>>> import numpy as np
>>> np.set_printoptions(precision=1, suppress=True, linewidth=200, legacy="1.25")
>>> rd = lambda a: np.round(a, 1) + 0
>>> mat = np.loadtxt("x.csv", delimiter=",")
>>> mat
array([[-3., -2., -1.,  0.,  1.],
       [ 2.,  3.,  4.,  5.,  6.],
       [ 7.,  8.,  9., 10., 11.]])
>>> # rank 2
>>> print([round(float(x), 1) for x in np.linalg.svd(mat, compute_uv=False)[:3]])
[22.5, 3.9, 0.0]
>>> left, sv, Vt = np.linalg.svd(mat)
>>> print(rd(sv))
[22.5  3.9  0. ]
>>> M2 = left[:, :2] @ np.diag(sv[:2]) @ Vt[:2]
>>> np.linalg.matrix_rank(mat, rtol=0.05)
2
>>> rd(np.linalg.norm(mat - M2) / np.linalg.norm(mat))
0.0
>>> rk = np.linalg.matrix_rank(mat)
>>> rk
2
>>> null = np.linalg.svd(mat)[2][rk:].T
>>> print([int(np.linalg.matrix_rank(mat[:, :j + 1])) for j in range(5)])
[1, 2, 2, 2, 2]
>>> rng = np.random.default_rng(62986)
>>> K = np.triu(rng.random((4, 4)) < 0.6, 1).astype(int)
>>> K = K + K.T
>>> K
array([[0, 1, 1, 0],
       [1, 0, 0, 0],
       [1, 0, 0, 0],
       [0, 0, 0, 0]])
>>> # 2 blocks once reordered
>>> np.argwhere(np.triu(K))
array([[0, 1],
       [0, 2]])
>>> print(K.sum(axis=0))
[2 1 1 0]
>>> low = np.diag(K.sum(axis=1)) - K
>>> low @ np.ones(4)
array([0., 0., 0., 0.])
>>> F = np.load("w.npy")
>>> F
array([[ 0,  0,  0],
       [-1, -2, -2],
       [-2, -2, -3],
       [-3, -1, -5],
       [-3, -1, -5],
       [-1, -3, -4],
       [-1, -5, -4],
       [-1, -6, -3],
       [-2, -4, -4],
       [-1, -3, -2],
       [ 0, -1, -1],
       [ 2, -1,  1],
       [ 1, -3,  3],
       [ 3, -4,  5],
       [ 3, -3,  7],
       [ 4, -2,  5],
       [ 6, -1,  6],
       [ 4,  0,  4],
       [ 5, -2,  6],
       [ 3,  0,  7],
       [ 5, -2,  6],
       [ 4, -1,  8]])
>>> # row 4 repeats row 3
>>> vec = np.array([0, 1, 1])
>>> y = F @ vec
>>> rd(np.linalg.lstsq(F, y)[0])
array([0., 1., 1.])
>>> y
array([ 0, -4, -5, -6, -6, -7, -9, -9, -8, -5, -2,  0,  0,  1,  4,  3,  5,  4,  4,  7,  4,  7])
>>> y = y + 0.3 * rng.normal(size=22)
>>> print(rd(y))
[ 0.1 -3.9 -4.4 -6.  -5.7 -6.8 -9.  -9.  -8.2 -4.9 -2.  -0.1  0.2  0.9  3.5  3.   4.9  4.3  4.   7.   4.   7.2]
>>> b, *_ = np.linalg.lstsq(F, y)
>>> [round(float(np.linalg.norm(np.linalg.solve(F.T @ F + lam * np.eye(3), F.T @ y))), 2) for lam in (0, 1, 10, 100)]
[1.4, 1.39, 1.31, 0.96]
>>> b.round()
array([0., 1., 1.])
>>> rd(b)
array([0., 1., 1.])
>>> basis = F[[21, 11]].astype(float)
>>> for _ in range(5):
...     labels = np.linalg.norm(F[:, None] - basis, axis=-1).argmin(axis=1)
...     basis = np.array([F[labels == j].mean(axis=0) for j in range(2)])
... 
>>> labels
array([1, 1, 1, 1, 1, 1, 1, 1, 1, 1, 1, 1, 0, 0, 0, 0, 0, 0, 0, 0, 0, 0])
>>> rd(basis)
array([[ 3.8, -1.8,  5.7],
       [-1.1, -2.4, -2.7]])
>>> np.abs(basis[1] - basis[0]).argmax()
2
>>> print(rd(basis[1] - basis[0]))
[-4.9 -0.6 -8.4]
>>> labels = F[:, 1] > np.median(F[:, 1])
>>> r0 = F[labels].mean(axis=0) - F[~labels].mean(axis=0)
>>> print(np.argsort(-np.abs(r0).round(6), kind="stable"))
[1 2 0]
>>> rd((((F - F.mean(axis=0)) @ r0 > 0) == labels).mean())
0.7
>>> D = np.linalg.norm(F[:, None] - F[None], axis=-1)
>>> np.flatnonzero(D[10] < D.mean() / 2)
array([ 0,  1,  2,  9, 10, 11])
>>> rd(np.linalg.norm(F, axis=1))
array([0. , 3. , 4.1, 5.9, 5.9, 5.1, 6.5, 6.8, 6. , 3.7, 1.4, 2.4, 4.4, 7.1, 8.2, 6.7, 8.5, 5.7, 8.1, 7.6, 8.1, 9. ])
>>> rd(D[:5, :5])
array([[0. , 3. , 4.1, 5.9, 5.9],
       [3. , 0. , 1.4, 3.7, 3.7],
       [4.1, 1.4, 0. , 2.4, 2.4],
       [5.9, 3.7, 2.4, 0. , 0. ],
       [5.9, 3.7, 2.4, 0. , 0. ]])
>>> D[10].round(6).argsort(kind="stable")[:4]
array([10,  0,  1,  9])
>>> (D + 1e9 * np.eye(22)).round(6).argmin(axis=1)
array([10,  9,  1,  4,  3,  8,  7,  6,  5,  1,  0,  0, 11, 14, 13, 18, 18, 15, 20, 21, 18, 19])
>>> D.shape
(22, 22)
